% ipython --no-banner

In [1]: import numpy as np

In [2]: np.set_printoptions(precision=3, suppress=True, linewidth=120, floatmode="fixed")

In [3]: feats = np.loadtxt("block0.csv", delimiter=",")

In [4]: print(feats)
[[8.000 4.000 0.000 0.000 0.000]
 [4.000 6.000 4.000 0.000 0.000]
 [0.000 4.000 6.000 4.000 0.000]
 [0.000 0.000 4.000 8.000 4.000]
 [0.000 0.000 0.000 4.000 2.000]]

In [5]: ang = np.radians(15)

In [6]: Rm = np.eye(5)

In [7]: Rm[0, 0] = Rm[1, 1] = np.cos(ang)

In [8]: Rm[0, 1], Rm[1, 0] = -np.sin(ang), np.sin(ang)

In [9]: Rm
Out[9]: 
array([[ 0.966, -0.259,  0.000,  0.000,  0.000],
       [ 0.259,  0.966,  0.000,  0.000,  0.000],
       [ 0.000,  0.000,  1.000,  0.000,  0.000],
       [ 0.000,  0.000,  0.000,  1.000,  0.000],
       [ 0.000,  0.000,  0.000,  0.000,  1.000]])

In [10]: B = feats @ Rm.T

In [11]: np.linalg.svd(feats, compute_uv=False), np.linalg.svd(B, compute_uv=False)
Out[11]: 
(array([13.463, 10.713,  5.789,  1.125,  1.090]),
 array([13.463, 10.713,  5.789,  1.125,  1.090]))

In [12]: np.allclose(np.linalg.norm(feats, axis=1), np.linalg.norm(B, axis=1))
Out[12]: True

In [13]: np.abs(B - feats).max(axis=0)
Out[13]: array([1.689, 1.934, 0.000, 0.000, 0.000])

In [14]: round(float(np.linalg.det(Rm)), 3), round(float(np.trace(Rm)), 3)
Out[14]: (1.0, 4.932)

In [15]: B
Out[15]: 
array([[ 6.692,  5.934,  0.000,  0.000,  0.000],
       [ 2.311,  6.831,  4.000,  0.000,  0.000],
       [-1.035,  3.864,  6.000,  4.000,  0.000],
       [ 0.000,  0.000,  4.000,  8.000,  4.000],
       [ 0.000,  0.000,  0.000,  4.000,  2.000]])

In [16]: np.allclose(feats @ feats.T, B @ B.T)
Out[16]: True

In [17]: round(float(np.linalg.eigvals(B).sum().real), 3)
Out[17]: 29.523

In [18]: np.poly(B)
Out[18]: array([   1.000,  -29.523,  276.913, -792.462, -304.735, 1024.000])

In [19]: evals, vecs = np.linalg.eigh(feats)

In [20]: print(np.unique(evals.round(6) + 0, return_counts=True)[1])
[1 1 1 1 1]

In [21]: np.round(vecs.T @ vecs, 3) + 0
Out[21]: 
array([[1.000, 0.000, 0.000, 0.000, 0.000],
       [0.000, 1.000, 0.000, 0.000, 0.000],
       [0.000, 0.000, 1.000, 0.000, 0.000],
       [0.000, 0.000, 0.000, 1.000, 0.000],
       [0.000, 0.000, 0.000, 0.000, 1.000]])

In [22]: evals.sum(), np.trace(feats)
Out[22]: (np.float64(30.0), np.float64(30.0))

In [23]: evals
Out[23]: array([-1.090,  1.125,  5.789, 10.713, 13.463])

In [24]: np.linalg.eigvalsh(feats + 4 * np.eye(5))
Out[24]: array([ 2.910,  5.125,  9.789, 14.713, 17.463])

In [25]: np.linalg.svd(feats, compute_uv=False)
Out[25]: array([13.463, 10.713,  5.789,  1.125,  1.090])
